$ python -q
>>> import numpy as np
>>> import numpy.linalg as la
>>> np.set_printoptions(precision=3, suppress=True, linewidth=100, sign=" ")
>>> F = np.loadtxt("a.csv", delimiter=",")
>>> F
array([[ 1.,  0.,  0.,  0.,  0.,  0.,  0.,  0.],
       [ 2.,  1.,  0.,  0.,  0.,  0.,  0.,  0.],
       [ 2., -3.,  1.,  0.,  0.,  0.,  0.,  0.],
       [ 1., -1., -3.,  1.,  0.,  0.,  0.,  0.],
       [-2., -1.,  0.,  1.,  1.,  0.,  0.,  0.],
       [ 0., -1.,  3., -3., -3.,  1.,  0.,  0.],
       [ 1., -2., -2.,  0.,  0.,  3.,  1.,  0.],
       [ 1.,  0.,  0.,  2.,  3.,  0.,  1.,  1.]])
>>> rng = np.random.default_rng(87146)
>>> labels = rng.permutation(8)
>>> B = F[:, labels] * rng.choice([-1, 1], 8)
>>> B
array([[ 0., -0.,  0.,  1., -0., -0.,  0., -0.],
       [ 0., -0.,  0.,  2., -1., -0.,  0., -0.],
       [ 0., -1.,  0.,  2.,  3., -0.,  0., -0.],
       [ 0.,  3.,  0.,  1.,  1., -0.,  0., -1.],
       [ 0., -0.,  0., -2.,  1., -1.,  0., -1.],
       [ 1., -3.,  0.,  0.,  1.,  3.,  0.,  3.],
       [ 3.,  2.,  0.,  1.,  2., -0.,  1., -0.],
       [ 0., -0.,  1.,  1., -0., -3.,  1., -2.]])
>>> Uu, _, Vh = la.svd(F.T @ B)
>>> np.round(la.lstsq(F, B)[0], 3) + 0
array([[ 0.,  0.,  0.,  1.,  0.,  0.,  0.,  0.],
       [ 0.,  0.,  0.,  0., -1.,  0.,  0.,  0.],
       [ 0., -1.,  0.,  0.,  0.,  0.,  0.,  0.],
       [ 0.,  0.,  0.,  0.,  0.,  0.,  0., -1.],
       [ 0.,  0.,  0.,  0.,  0., -1.,  0.,  0.],
       [ 1.,  0.,  0.,  0.,  0.,  0.,  0.,  0.],
       [ 0.,  0.,  0.,  0.,  0.,  0.,  1.,  0.],
       [ 0.,  0.,  1.,  0.,  0.,  0.,  0.,  0.]])
>>> np.round(Uu @ Vh, 3) + 0
array([[ 0.,  0.,  0.,  1.,  0.,  0.,  0.,  0.],
       [ 0.,  0.,  0.,  0., -1.,  0.,  0.,  0.],
       [ 0., -1.,  0.,  0.,  0.,  0.,  0.,  0.],
       [ 0.,  0.,  0.,  0.,  0.,  0.,  0., -1.],
       [ 0.,  0.,  0.,  0.,  0., -1.,  0.,  0.],
       [ 1.,  0.,  0.,  0.,  0.,  0.,  0.,  0.],
       [ 0.,  0.,  0.,  0.,  0.,  0.,  1.,  0.],
       [ 0.,  0.,  1.,  0.,  0.,  0.,  0.,  0.]])
